>>> import numpy as np
>>> np.set_printoptions(precision=1, suppress=True, linewidth=120)
>>> A = np.loadtxt("arr.csv", delimiter=",")
>>> A
array([[ 1.,  2.,  2.,  1.,  1.,  1.,  2.,  1.,  2.,  1.,  0.,  2.,  1.,  0.],
       [ 0., -4.,  2.,  1.,  1.,  1.,  1.,  1.,  1.,  0.,  1.,  0.,  0.,  2.],
       [ 0.,  2.,  7.,  2.,  1.,  0.,  1.,  0.,  1.,  0.,  2.,  1.,  0.,  0.],
       [ 2.,  0.,  1.,  2.,  2.,  1.,  2.,  1.,  0.,  1.,  1.,  2.,  2.,  0.],
       [ 0.,  0.,  0.,  2.,  7.,  1.,  2.,  0.,  2.,  2.,  2.,  0.,  1.,  2.],
       [ 2.,  2.,  1.,  1.,  1., -6.,  0.,  2.,  1.,  1.,  0.,  1.,  0.,  1.],
       [ 0.,  1.,  2.,  1.,  1.,  0., -6.,  2.,  1.,  0.,  2.,  0.,  2.,  1.],
       [ 1.,  0.,  0.,  0.,  1.,  2.,  2.,  0.,  0.,  0.,  1.,  0.,  1.,  0.],
       [ 0.,  2.,  0.,  2.,  0.,  0.,  1.,  2., -5.,  1.,  1.,  2.,  1.,  0.],
       [ 2.,  0.,  2.,  0.,  1.,  0.,  0.,  0.,  0., -3.,  0.,  2.,  0.,  2.],
       [ 2.,  1.,  2.,  1.,  1.,  1.,  0.,  1.,  1.,  1., -2.,  0.,  1.,  0.],
       [ 0.,  1.,  1.,  2.,  1.,  2.,  2.,  1.,  1.,  2.,  0.,  0.,  2.,  2.],
       [ 1.,  2.,  0.,  0.,  2.,  2.,  0.,  1.,  2.,  0.,  2.,  1.,  7.,  2.],
       [ 2.,  0.,  1.,  0.,  0.,  1.,  2.,  1.,  0.,  1.,  2.,  2.,  0., -1.]])
>>> print(round(np.linalg.norm(A) ** 2 / np.linalg.norm(A, 2) ** 2, 1))
2.7
>>> round(np.linalg.norm(A[3], 1), 1), round(float(np.linalg.norm(A[3], np.inf)), 1)
(np.float64(17.0), 2.0)
>>> print(np.linalg.norm(A, axis=1).argmax())
12
>>> print(round(float(np.linalg.norm(A, "nuc")), 1))
72.7
